In [1]: import numpy as np

In [2]: np.set_printoptions(precision=2, suppress=True, linewidth=120, sign=" ")

In [3]: def tidy(a):
   ...:     return np.round(a, 2) + 0
   ...: 

In [4]: X = np.array([[0.01, 2.98, 8.03],
   ...:     [-0.01, 2.98, 8.0],
   ...:     [-0.02, 2.97, 7.97],
   ...:     [0.02, 2.98, 8.0],
   ...:     [-0.01, 3.03, 7.96],
   ...:     [0.02, 2.99, 7.97],
   ...:     [5.0, 0.96, 6.0],
   ...:     [4.97, 1.03, 5.97],
   ...:     [4.99, 1.01, 5.95],
   ...:     [4.99, 1.02, 5.97],
   ...:     [5.0, 1.01, 6.03],
   ...:     [4.98, 1.0, 5.98],
   ...:     [8.02, 6.0, 6.99],
   ...:     [7.98, 5.99, 7.01],
   ...:     [7.99, 6.02, 6.98],
   ...:     [7.99, 5.97, 7.01],
   ...:     [8.02, 5.97, 7.0],
   ...:     [8.02, 5.99, 7.01]])

In [5]: Xs = X - X.mean(axis=0)

In [6]: Uu, sv, vt = np.linalg.svd(Xs, full_matrices=False)

In [7]: np.linalg.matrix_rank(Xs)
Out[7]: np.int64(3)

In [8]: tidy((sv ** 2).sum() ** 2 / (sv ** 4).sum())
Out[8]: np.float64(1.51)

In [9]: tidy(Xs.mean(axis=0))
Out[9]: array([ 0.,  0.,  0.])

In [10]: tidy(sv)
Out[10]: array([ 14.9 ,   7.84,   0.1 ])

In [11]: tidy(np.abs(vt[-1]))
Out[11]: array([ 0.24,  0.33,  0.91])

In [12]: np.abs(Uu[:, 0]).argmax()
Out[12]: np.int64(12)

In [13]: tidy(sv ** 2 / (sv ** 2).sum())
Out[13]: array([ 0.78,  0.22,  0.  ])

In [14]: np.searchsorted(np.cumsum(sv ** 2) / (sv ** 2).sum(), 0.9) + 1
Out[14]: np.int64(2)

In [15]: np.abs(vt[0]).argmax()
Out[15]: np.int64(0)

In [16]: labels = X[:, 2] > np.median(X[:, 2])

In [17]: u = X[labels].mean(axis=0) - X[~labels].mean(axis=0)

In [18]: tidy((((X - X.mean(axis=0)) @ u > 0) == labels).mean())
Out[18]: np.float64(0.83)

In [19]: x = np.array([7, -6, 0])

In [20]: y = X @ x

In [21]: tidy(np.linalg.solve(X.T @ X, X.T @ y))
Out[21]: array([ 7., -6.,  0.])

In [22]: tidy(np.linalg.lstsq(X, y)[0])
Out[22]: array([ 7., -6.,  0.])

In [23]: rng = np.random.default_rng(275185)

In [24]: y = y + 0.3 * rng.normal(size=18)

In [25]: print(tidy(y))
[-17.66 -18.12 -18.03 -17.84 -18.16 -17.8   29.09  28.77  28.78  28.63  28.78  28.79  20.05  20.08  20.84  20.28  20.03
  20.32]

In [26]: beta, *_ = np.linalg.lstsq(X, y)

In [27]: [round(float(np.linalg.norm(np.linalg.solve(X.T @ X + lam * np.eye(3), X.T @ y))), 2) for lam in (0, 1, 10, 100)]
Out[27]: [9.18, 9.01, 7.82, 4.08]

In [28]: tidy(beta)
Out[28]: array([ 7.  , -5.94, -0.02])

In [29]: tidy(X.T @ (y - X @ beta))
Out[29]: array([ 0.,  0.,  0.])

In [30]: M = 3 * np.eye(3) + np.ones((3, 3))

In [31]: M
Out[31]: 
array([[ 4.,  1.,  1.],
       [ 1.,  4.,  1.],
       [ 1.,  1.,  4.]])

In [32]: # symmetric, so the eigenvalues are real

In [33]: C2 = X.T @ X

In [34]: tidy(C2)
Out[34]: 
array([[ 533.62,  317.75,  515.3 ],
       [ 317.75,  274.93,  430.89],
       [ 515.3 ,  430.89,  891.69]])

In [35]: P = np.triu(np.array([[4, 1, 9], [9, 6, 7], [7, 9, 8]]), 1) + np.eye(3)

In [36]: M2 = P @ M @ np.linalg.inv(P)

In [37]: M2
Out[37]: 
array([[ 14.,   0., -88.],
       [  8.,   3., -64.],
       [  1.,   0.,  -5.]])

In [38]: np.linalg.matrix_rank(M2)
Out[38]: np.int64(3)

In [39]: P @ M - M @ P
Out[39]: 
array([[ 10.,   9.,  -6.],
       [  7.,   6.,  -9.],
       [  0.,  -1., -16.]])

In [40]: (M @ M)[0]
Out[40]: array([ 18.,   9.,   9.])

In [41]: M @ (-1.0) ** np.arange(3)
Out[41]: array([ 4., -2.,  4.])

In [42]: M2 = M / np.linalg.norm(M, axis=1, keepdims=True)

In [43]: C2 = M2 @ M2.T

In [44]: tidy(C2[0])
Out[44]: array([ 1. ,  0.5,  0.5])

In [45]: print(tidy(np.degrees(np.arccos(np.clip(C2[0, 2], -1, 1)))))
60.0

In [46]: (np.abs(C2) > 0.9).astype(int)
Out[46]: 
array([[ 1,  0,  0],
       [ 0,  1,  0],
       [ 0,  0,  1]])

In [47]: x = np.ones(3)

In [48]: for _ in range(6):
    ...:     x = M @ x
    ...:     x /= np.linalg.norm(x)
    ...:     print(round(x @ M @ x, 2))
    ...: 
6.0
6.0
6.0
6.0
6.0
6.0

In [49]: tidy(np.linalg.eigvalsh(M)[-1])
Out[49]: np.float64(6.0)

In [50]: print(tidy(x))
[ 0.58  0.58  0.58]

In [51]: K = np.loadtxt("m.csv", delimiter=",")

In [52]: tidy(K)
Out[52]: 
array([[ 0.99,  1.05, -0.9 ,  1.05],
       [-0.28,  0.77,  1.61,  0.86],
       [ 1.41,  0.43,  0.67, -1.18],
       [-0.99,  1.45, -0.4 , -0.87]])

In [53]: blk = np.stack([K, 5 * K, K[::-1]])

In [54]: print(tidy(np.linalg.norm(blk, axis=(1, 2))))
[  4.  20.   4.]

In [55]: blk.shape
Out[55]: (3, 4, 4)

In [56]: print((blk @ K.T).shape)
(3, 4, 4)

In [57]: print(tidy(np.linalg.det(blk)))
[   -16. -10000.    -16.]

In [58]: np.linalg.matrix_rank(blk.reshape(3, -1))
Out[58]: np.int64(2)
